>>> import numpy as np
>>> np.set_printoptions(precision=2, suppress=True, linewidth=160, legacy="1.25")
>>> def tidy(a):
...     return np.round(a, 2) + 0
... 
>>> X = np.load("case1.npy")
>>> X
array([[ 0.93,  1.46, -4.69],
       [ 1.49,  2.26, -4.2 ],
       [-3.11,  2.32, -3.15],
       [ 3.84, -2.99,  1.12],
       [-4.31, -1.7 ,  1.87],
       [-4.56,  1.01,  1.79],
       [ 3.58,  1.72,  3.04],
       [-2.92, -0.24, -4.05],
       [ 2.27, -3.32,  2.98],
       [-4.33, -0.58,  2.44],
       [ 1.5 ,  4.21, -2.24],
       [-2.02, -0.22, -4.57],
       [-3.1 ,  1.39, -3.67],
       [-4.62,  0.86,  1.7 ],
       [ 2.1 , -4.42,  1.04],
       [ 0.18,  4.43, -2.32],
       [ 1.9 ,  3.68,  2.81],
       [ 4.89, -1.01,  0.27],
       [-4.15,  2.73,  0.6 ],
       [-1.32,  2.47,  4.14],
       [-2.73, -0.83,  4.1 ],
       [-2.45, -4.28, -0.83],
       [ 3.06, -3.65, -1.52],
       [-3.52, -2.37, -2.65],
       [ 4.52,  2.14,  0.02]])
>>> O, r_ = np.linalg.qr(X)
>>> tidy(r_)
array([[-16.  ,   0.77,  -0.73],
       [  0.  , -13.02,   1.99],
       [  0.  ,   0.  ,  13.95]])
>>> tidy(np.trace(O @ O.T))
3.0
>>> tidy(O @ r_)
array([[ 0.93,  1.46, -4.69],
       [ 1.49,  2.26, -4.2 ],
       [-3.11,  2.32, -3.15],
       [ 3.84, -2.99,  1.12],
       [-4.31, -1.7 ,  1.87],
       [-4.56,  1.01,  1.79],
       [ 3.58,  1.72,  3.04],
       [-2.92, -0.24, -4.05],
       [ 2.27, -3.32,  2.98],
       [-4.33, -0.58,  2.44],
       [ 1.5 ,  4.21, -2.24],
       [-2.02, -0.22, -4.57],
       [-3.1 ,  1.39, -3.67],
       [-4.62,  0.86,  1.7 ],
       [ 2.1 , -4.42,  1.04],
       [ 0.18,  4.43, -2.32],
       [ 1.9 ,  3.68,  2.81],
       [ 4.89, -1.01,  0.27],
       [-4.15,  2.73,  0.6 ],
       [-1.32,  2.47,  4.14],
       [-2.73, -0.83,  4.1 ],
       [-2.45, -4.28, -0.83],
       [ 3.06, -3.65, -1.52],
       [-3.52, -2.37, -2.65],
       [ 4.52,  2.14,  0.02]])
>>> gram = np.cov(X, rowvar=False)
>>> tidy(np.linalg.eigvalsh(gram)[::-1])
array([10.55,  8.69,  6.42])
>>> np.median(X, axis=0)
array([-1.32,  0.86,  0.27])
>>> tidy(np.corrcoef(X.T))
array([[ 1.  , -0.05,  0.04],
       [-0.05,  1.  , -0.14],
       [ 0.04, -0.14,  1.  ]])
>>> tidy(np.corrcoef(X[:, 0], X[:, 1])[0, 1])
-0.05
>>> gram.shape
(3, 3)
>>> np.count_nonzero(X)
75
>>> np.linalg.matrix_rank(X)
3
>>> X.shape
(25, 3)
>>> print(np.abs(X).max())
4.89
>>> tidy(np.linalg.svd(X, compute_uv=False))
array([16.18, 14.46, 12.42])
>>> P = X @ np.linalg.solve(X.T @ X, X.T)
>>> tidy(np.linalg.eigvalsh(P))
array([0., 0., 0., 0., 0., 0., 0., 0., 0., 0., 0., 0., 0., 0., 0., 0., 0., 0., 0., 0., 0., 0., 1., 1., 1.])
>>> np.linalg.matrix_rank(np.eye(25) - P)
22
>>> tidy(np.diag(P))
array([0.12, 0.12, 0.1 , 0.11, 0.11, 0.11, 0.12, 0.12, 0.11, 0.11, 0.13, 0.12, 0.1 , 0.11, 0.13, 0.13, 0.15, 0.1 , 0.11, 0.15, 0.12, 0.15, 0.13, 0.13, 0.11])
>>> left, sig, Vt = np.linalg.svd(X, full_matrices=False)
>>> np.allclose(left * sig @ Vt, X)
True
>>> tidy(sig / sig[0])
array([1.  , 0.89, 0.77])
>>> tidy(np.sqrt((sig ** 2).sum())), tidy(np.linalg.norm(X))
(25.0, 25.0)
>>> left.shape, sig.shape, Vt.shape
((25, 3), (3,), (3, 3))
>>> print(tidy(left.T @ X @ Vt.T))
[[16.18  0.    0.  ]
 [ 0.   14.46  0.  ]
 [ 0.    0.   12.42]]
>>> print(tidy(sig))
[16.18 14.46 12.42]
>>> np.abs(left[:, 0]).round(6).argmax()
17
>>> tidy(np.cumsum(sig ** 2) / np.sum(sig ** 2))
array([0.42, 0.75, 1.  ])
>>> K = np.load("dump.npy")
>>> K
array([[-2,  4,  0,  0,  0],
       [-9,  9,  0,  0,  0],
       [ 0,  0,  9,  4, -4],
       [ 0,  0, -3,  3, -1],
       [ 0,  0,  6,  4, -9]])
>>> ang = np.radians(135)
>>> r_ = np.eye(5)
>>> r_[4, 4] = r_[3, 3] = np.cos(ang)
>>> r_[4, 3], r_[3, 4] = -np.sin(ang), np.sin(ang)
>>> print(tidy(r_))
[[ 1.    0.    0.    0.    0.  ]
 [ 0.    1.    0.    0.    0.  ]
 [ 0.    0.    1.    0.    0.  ]
 [ 0.    0.    0.   -0.71  0.71]
 [ 0.    0.    0.   -0.71 -0.71]]
>>> other = K @ r_.T
>>> print(np.allclose(np.linalg.norm(K, axis=1), np.linalg.norm(other, axis=1)))
True
>>> (np.linalg.matrix_power((K != 0) + (K.T != 0) + np.eye(5), 5) > 0).astype(int)
array([[1, 1, 0, 0, 0],
       [1, 1, 0, 0, 0],
       [0, 0, 1, 1, 1],
       [0, 0, 1, 1, 1],
       [0, 0, 1, 1, 1]])
>>> tidy(np.sort(np.linalg.eigvals(K).real))
array([-7.11,  3.5 ,  3.5 ,  5.05,  5.05])
>>> tidy(np.linalg.det(K))
-3942.0
